$ ipython --no-banner

In [1]: import numpy as np

In [2]: np.set_printoptions(precision=3, suppress=True, linewidth=140)

In [3]: data = np.load("w.npy")

In [4]: data
Out[4]: 
array([[-1,  0,  1,  2,  3,  4,  5],
       [ 6,  7,  8,  9, 10, 11, 12],
       [13, 14, 15, 16, 17, 18, 19],
       [20, 21, 22, 23, 24, 25, 26],
       [27, 28, 29, 30, 31, 32, 33],
       [34, 35, 36, 37, 38, 39, 40]])

In [5]: # looks like rank 2

In [6]: def softmax(z):
   ...:     e = np.exp(z - z.max(axis=-1, keepdims=True))
   ...:     return e / e.sum(axis=-1, keepdims=True)
   ...: 

In [7]: softmax(data).sum(axis=1)
Out[7]: array([1., 1., 1., 1., 1., 1.])

In [8]: softmax(data[3] + 3)
Out[8]: array([0.002, 0.004, 0.012, 0.032, 0.086, 0.233, 0.633])

In [9]: np.round(softmax(10 * data[3]), 3) + 0
Out[9]: array([0., 0., 0., 0., 0., 0., 1.])

In [10]: att = data @ data.T / np.sqrt(7)

In [11]: np.round(softmax(att + np.triu(np.full(att.shape, -np.inf), 1)), 3) + 0
Out[11]: 
array([[1., 0., 0., 0., 0., 0.],
       [0., 1., 0., 0., 0., 0.],
       [0., 0., 1., 0., 0., 0.],
       [0., 0., 0., 1., 0., 0.],
       [0., 0., 0., 0., 1., 0.],
       [0., 0., 0., 0., 0., 1.]])

In [12]: np.round(softmax(att), 3) + 0
Out[12]: 
array([[0., 0., 0., 0., 0., 1.],
       [0., 0., 0., 0., 0., 1.],
       [0., 0., 0., 0., 0., 1.],
       [0., 0., 0., 0., 0., 1.],
       [0., 0., 0., 0., 0., 1.],
       [0., 0., 0., 0., 0., 1.]])

In [13]: other = data / np.linalg.norm(data, axis=1, keepdims=True)

In [14]: cov = other @ other.T

In [15]: cov[1]
Out[15]: array([0.844, 1.   , 0.996, 0.991, 0.988, 0.986])

In [16]: round(np.degrees(np.arccos(np.clip(cov[1, 3], -1, 1))), 3)
Out[16]: np.float64(7.559)
